In [1]: import numpy as np

In [2]: from numpy import linalg as LA

In [3]: np.set_printoptions(precision=3, suppress=True, linewidth=160)

In [4]: data = np.load("data.npy")

In [5]: data
Out[5]: 
array([[ 1., -2.,  0.,  0.,  0.,  0.,  0.,  0.,  0.],
       [-2., -2., -2.,  0.,  0.,  0.,  0.,  0.,  0.],
       [ 0., -2., -1., -2.,  0.,  0.,  0.,  0.,  0.],
       [ 0.,  0., -2., -1., -2.,  0.,  0.,  0.,  0.],
       [ 0.,  0.,  0., -2.,  1., -2.,  0.,  0.,  0.],
       [ 0.,  0.,  0.,  0., -2., -2., -2.,  0.,  0.],
       [ 0.,  0.,  0.,  0.,  0., -2.,  1., -2.,  0.],
       [ 0.,  0.,  0.,  0.,  0.,  0., -2.,  2., -2.],
       [ 0.,  0.,  0.,  0.,  0.,  0.,  0., -2.,  0.]])

In [6]: Uu, sig, Vt = LA.svd(data, full_matrices=False)

In [7]: Uu.shape, sig.shape, Vt.shape
Out[7]: ((9, 9), (9,), (9, 9))

In [8]: np.cumsum(sig ** 2) / np.sum(sig ** 2)
Out[8]: array([0.267, 0.51 , 0.697, 0.822, 0.891, 0.956, 0.982, 0.999, 1.   ])

In [9]: round(float(np.sqrt((sig ** 2).sum())), 3), round(float(LA.norm(data)), 3)
Out[9]: (9.0, 9.0)

In [10]: (sig > 1e-8).sum()
Out[10]: np.int64(9)

In [11]: np.round(Uu.T @ Uu, 3) + 0
Out[11]: 
array([[1., 0., 0., 0., 0., 0., 0., 0., 0.],
       [0., 1., 0., 0., 0., 0., 0., 0., 0.],
       [0., 0., 1., 0., 0., 0., 0., 0., 0.],
       [0., 0., 0., 1., 0., 0., 0., 0., 0.],
       [0., 0., 0., 0., 1., 0., 0., 0., 0.],
       [0., 0., 0., 0., 0., 1., 0., 0., 0.],
       [0., 0., 0., 0., 0., 0., 1., 0., 0.],
       [0., 0., 0., 0., 0., 0., 0., 1., 0.],
       [0., 0., 0., 0., 0., 0., 0., 0., 1.]])
